$ python -q
>>> import numpy as np
>>> from numpy import linalg as LA
>>> np.set_printoptions(precision=3, suppress=True, linewidth=100)
>>> arr = np.load("out13.npy")
>>> arr
array([[1.   , 0.9  , 0.81 , 0.729],
       [0.9  , 1.   , 0.9  , 0.81 ],
       [0.81 , 0.9  , 1.   , 0.9  ],
       [0.729, 0.81 , 0.9  , 1.   ]])
>>> T = np.stack([arr, 2 * arr, arr[::-1]])
>>> T.shape
(3, 4, 4)
>>> LA.matrix_rank(T.reshape(3, -1))
np.int64(2)
>>> LA.det(T)
array([0.007, 0.11 , 0.007])
>>> w, V = LA.eig(arr)
>>> np.round(arr @ V[:, 0] - w[0] * V[:, 0], 3) + 0
array([0., 0., 0., 0.])
>>> np.sort(LA.eigvals(arr.T))
array([0.061, 0.102, 0.31 , 3.527])
>>> np.sort(LA.eigvals(arr @ arr))
array([ 0.004,  0.01 ,  0.096, 12.437])
>>> round(LA.det(2 * arr), 3), round(float(LA.det(arr)), 3)
(np.float64(0.11), 0.007)
>>> round(LA.det(arr[::-1]), 3)
np.float64(0.007)
>>> round(float(LA.det(arr.T)), 3)
0.007
>>> w, V = LA.eigh(arr)
>>> vec = np.array([1, 2, 1, 0])
>>> vec @ arr @ vec / (vec @ vec), np.round(w[0], 3), np.round(w[-1], 3)
(np.float64(2.47), np.float64(0.061), np.float64(3.527))
>>> np.abs(arr).sum(axis=1).max(), round(np.abs(w).max(), 3)
(np.float64(3.61), np.float64(3.527))
>>> (np.sign(V[:, -1].round(6)) == np.sign(V[0, -1].round(6))).astype(int)
array([1, 1, 1, 1])
>>> vec = np.ones(4)
>>> for _ in range(7):
...     vec = arr @ vec
...     vec /= LA.norm(vec)
...     print(round(vec @ arr @ vec, 3))
... 
3.527
3.527
3.527
3.527
3.527
3.527
3.527
>>> vec
array([0.487, 0.512, 0.512, 0.487])
>>> round(float(LA.eigvalsh(arr)[-1]), 3)
3.527
>>> K = np.array([[0.8, 0.7, 0.1],
...     [-0.5, -0.4, 0.2],
...     [0.0, 1.2, 0.2],
...     [-0.4, -1.0, 1.4],
...     [-0.7, -0.3, 1.7],
...     [-1.0, -0.1, 0.0],
...     [0.9, 1.1, -1.1],
...     [-1.1, 1.1, 1.0],
...     [-1.0, 0.4, -1.1],
...     [1.4, -2.0, 1.1],
...     [-0.7, 1.4, -0.6],
...     [-0.3, 1.0, 1.2],
...     [-2.0, 0.3, -2.9],
...     [1.5, 0.0, -1.7],
...     [1.0, -0.5, 0.2],
...     [-0.5, -0.8, 0.6],
...     [-0.8, 0.4, 0.2]])
>>> K[15] *= 5
>>> K
array([[ 0.8,  0.7,  0.1],
       [-0.5, -0.4,  0.2],
       [ 0. ,  1.2,  0.2],
       [-0.4, -1. ,  1.4],
       [-0.7, -0.3,  1.7],
       [-1. , -0.1,  0. ],
       [ 0.9,  1.1, -1.1],
       [-1.1,  1.1,  1. ],
       [-1. ,  0.4, -1.1],
       [ 1.4, -2. ,  1.1],
       [-0.7,  1.4, -0.6],
       [-0.3,  1. ,  1.2],
       [-2. ,  0.3, -2.9],
       [ 1.5,  0. , -1.7],
       [ 1. , -0.5,  0.2],
       [-2.5, -4. ,  3. ],
       [-0.8,  0.4,  0.2]])
>>> q, V = LA.qr(K[:, :2])[0], LA.qr(K[:, 2:])[0]
>>> sigma = LA.svd(q.T @ V, compute_uv=False)
>>> round(float(LA.norm(q @ q.T - V @ V.T, 2)), 3)
1.0
>>> np.degrees(np.arccos(sigma.clip(0, 1)))
array([55.701])
>>> (sigma > 0.9).sum()
np.int64(0)
>>> Ac = (K - K.mean(axis=0)) / K.std(axis=0)
>>> np.argwhere(np.abs(Ac) > 2)
array([[12,  2],
       [15,  1],
       [15,  2]])
>>> Ac.std(axis=0)
array([1., 1., 1.])
>>> c = LA.lstsq(np.delete(Ac, 1, axis=1), Ac[:, 1])[0]
>>> np.abs(c).argmax()
np.int64(1)
>>> c
array([ 0.115, -0.537])
>>> P = K @ LA.solve(K.T @ K, K.T)
>>> LA.matrix_rank(np.eye(17) - P)
np.int64(14)
>>> np.round(LA.eigvalsh(P), 3) + 0
array([0., 0., 0., 0., 0., 0., 0., 0., 0., 0., 0., 0., 0., 0., 1., 1., 1.])
>>> np.allclose(P @ P, P)
True
>>> A = np.loadtxt("m.csv", delimiter=",")
>>> A
array([[ 0.901,  0.901,  2.197],
       [ 0.328,  0.328,  3.343],
       [-1.412, -1.412,  6.823],
       [-1.085, -1.085,  6.17 ],
       [ 1.091,  1.091,  1.819],
       [-0.893, -0.893,  5.787],
       [-1.561, -1.561,  7.122],
       [ 0.978,  0.978,  2.043],
       [ 0.005,  0.005,  3.991],
       [ 0.695,  0.695,  2.611],
       [ 1.748,  1.748,  0.503],
       [-1.767, -1.767,  7.534],
       [ 0.099,  0.099,  3.802],
       [-0.224, -0.224,  4.448],
       [-1.502, -1.502,  7.004],
       [-0.773, -0.773,  5.545],
       [ 0.086,  0.086,  3.827],
       [ 1.687,  1.687,  0.626],
       [-0.658, -0.658,  5.317],
       [-1.819, -1.819,  7.638],
       [ 0.361,  0.361,  3.279],
       [ 0.362,  0.362,  3.276],
       [ 1.414,  1.414,  1.173],
       [-0.592, -0.592,  5.183],
       [ 1.01 ,  1.01 ,  1.981],
       [-0.47 , -0.47 ,  4.939],
       [-0.865, -0.865,  5.731]])
>>> # rows and columns are dependent
>>> Ac = A - A.mean(axis=0)
>>> U, sigma, VT = LA.svd(Ac, full_matrices=False)
>>> np.abs(U[:, 0]).argmax()
np.int64(10)
>>> sigma.round(3) + 0
array([13.403,  0.002,  0.   ])
>>> np.abs(VT[0]).argmax()
np.int64(2)
>>> LA.lstsq(A[:-1].T, A[-1])[2]
np.int32(2)
>>> np.allclose(A[:-1].T @ LA.lstsq(A[:-1].T, A[-1])[0], A[-1])
True
>>> np.unique(A.round(6), axis=0).shape
(27, 3)
>>> round(np.trace(LA.pinv(A) @ A), 3)
np.float64(2.0)
>>> idx = A[:, 1] > np.median(A[:, 1])
>>> r0 = A[idx].mean(axis=0) - A[~idx].mean(axis=0)
>>> np.argsort(-np.abs(r0).round(6), kind="stable")
array([2, 0, 1])
>>> feats = np.array([[16, 13], [13, 10]])
>>> # equal to its transpose
>>> rng = np.random.default_rng(77)
>>> idx = rng.permutation(2)
>>> idx
array([0, 1])
>>> out = feats[idx][:, idx]
>>> np.diag(out)
array([16, 10])
>>> np.trace(out)
np.int64(26)
>>> out
array([[16, 13],
       [13, 10]])
>>> np.sort(np.abs(LA.eigvals(out)))
array([ 0.342, 26.342])
>>> np.allclose(out, feats)
True
>>> J = np.load("arr.npy")
>>> J
array([[0, 0, 0, 0],
       [1, 0, 0, 0],
       [0, 0, 0, 0]])
>>> U, sigma, VT = LA.svd(J, full_matrices=False)
>>> np.cumsum(sigma ** 2) / np.sum(sigma ** 2)
array([1., 1., 1.])
>>> U.T @ J @ VT.T
array([[1., 0., 0.],
       [0., 0., 0.],
       [0., 0., 0.]])
>>> sigma
array([1., 0., 0.])
>>> np.sqrt((sigma ** 2).sum()), np.round(LA.norm(J), 3)
(np.float64(1.0), np.float64(1.0))
>>> U.T @ U
array([[1., 0., 0.],
       [0., 1., 0.],
       [0., 0., 1.]])
>>> sigma / sigma[0]
array([1., 0., 0.])
>>> VT @ VT.T
array([[1., 0., 0.],
       [0., 1., 0.],
       [0., 0., 1.]])
>>> np.allclose(U * sigma @ VT, J)
True
>>> W0 = np.load("a.npy")
>>> W0
array([[ 5.454,  6.777, -5.42 ],
       [ 5.053,  6.354, -5.065],
       [ 3.257,  4.055, -3.234],
       [-7.648, -9.517,  7.591],
       [-3.048, -3.793,  3.066],
       [ 4.375,  5.472, -4.353],
       [-0.672, -0.776,  0.619],
       [ 2.961,  3.695, -2.928],
       [-6.363, -7.947,  6.312],
       [-3.369, -4.178,  3.341],
       [ 1.054,  1.347, -1.066],
       [-0.943, -1.127,  0.897],
       [-3.051, -3.735,  3.016],
       [ 1.074,  1.407, -1.1  ]])
>>> W2 = W0[[0, 6]].astype(float)
>>> for _ in range(7):
...     idx = LA.norm(W0[:, None] - W2, axis=-1).argmin(axis=1)
...     W2 = np.array([W0[idx == j].mean(axis=0) for j in range(2)])
... 
>>> idx
array([0, 0, 0, 1, 1, 0, 1, 0, 1, 1, 0, 1, 1, 0])
>>> W2
array([[ 3.318,  4.158, -3.309],
       [-3.585, -4.439,  3.549]])
>>> vec = np.array([2, 1, 0])
>>> target = W0 @ vec
>>> np.round(LA.lstsq(W0, target)[0], 3) + 0
array([2., 1., 0.])
>>> target = target + 0.02 * rng.normal(size=14)
>>> target
array([ 17.674,  16.513,  10.537, -24.8  ,  -9.892,  14.215,  -2.099,   9.581, -20.693, -10.918,
         3.49 ,  -3.011,  -9.819,   3.518])
>>> c, *_ = LA.lstsq(W0, target)
>>> np.round(W0.T @ (target - W0 @ c), 3) + 0
array([0., 0., 0.])
>>> np.round(LA.norm(target - W0 @ c), 3)
np.float64(0.088)
>>> c.round()
array([ 2.,  1., -0.])
>>> [round(float(LA.norm(LA.solve(W0.T @ W0 + lam * np.eye(3), W0.T @ target))), 2) for lam in (0, 1, 10, 100)]
[1.94, 1.72, 1.7, 1.53]
>>> c
array([ 1.604,  1.034, -0.356])
>>> Ac = (W0 - W0.mean(axis=0)) / W0.std(axis=0)
>>> Ac.std(axis=0)
array([1., 1., 1.])
>>> c = LA.lstsq(np.delete(Ac, 2, axis=1), Ac[:, 2])[0]
>>> c
array([-0.316, -0.684])
>>> M = np.load("case6.npy")
>>> M
array([[ 0.4 ,  0.32],
       [-1.9 , -1.52]])
>>> # row 1 dominates
>>> P = np.triu(np.array([[1, 2], [1, 0]]), 1) + np.eye(2)
>>> out = P @ M @ LA.inv(P)
>>> round(LA.det(out), 3)
np.float64(0.0)
>>> out
array([[-3.4 ,  4.08],
       [-1.9 ,  2.28]])
>>> P @ M - M @ P
array([[-3.8 , -3.84],
       [ 0.  ,  3.8 ]])
>>> M.shape
(2, 2)
>>> M.sum(axis=0)
array([-1.5, -1.2])
>>> M - M[0]
array([[ 0.  ,  0.  ],
       [-2.3 , -1.84]])
>>> LA.matrix_rank(M)
np.int64(1)
>>> np.count_nonzero(M)
np.int64(4)
>>> M.sum(axis=1)
array([ 0.72, -3.42])
>>> np.round(LA.norm(M), 3)
np.float64(2.487)
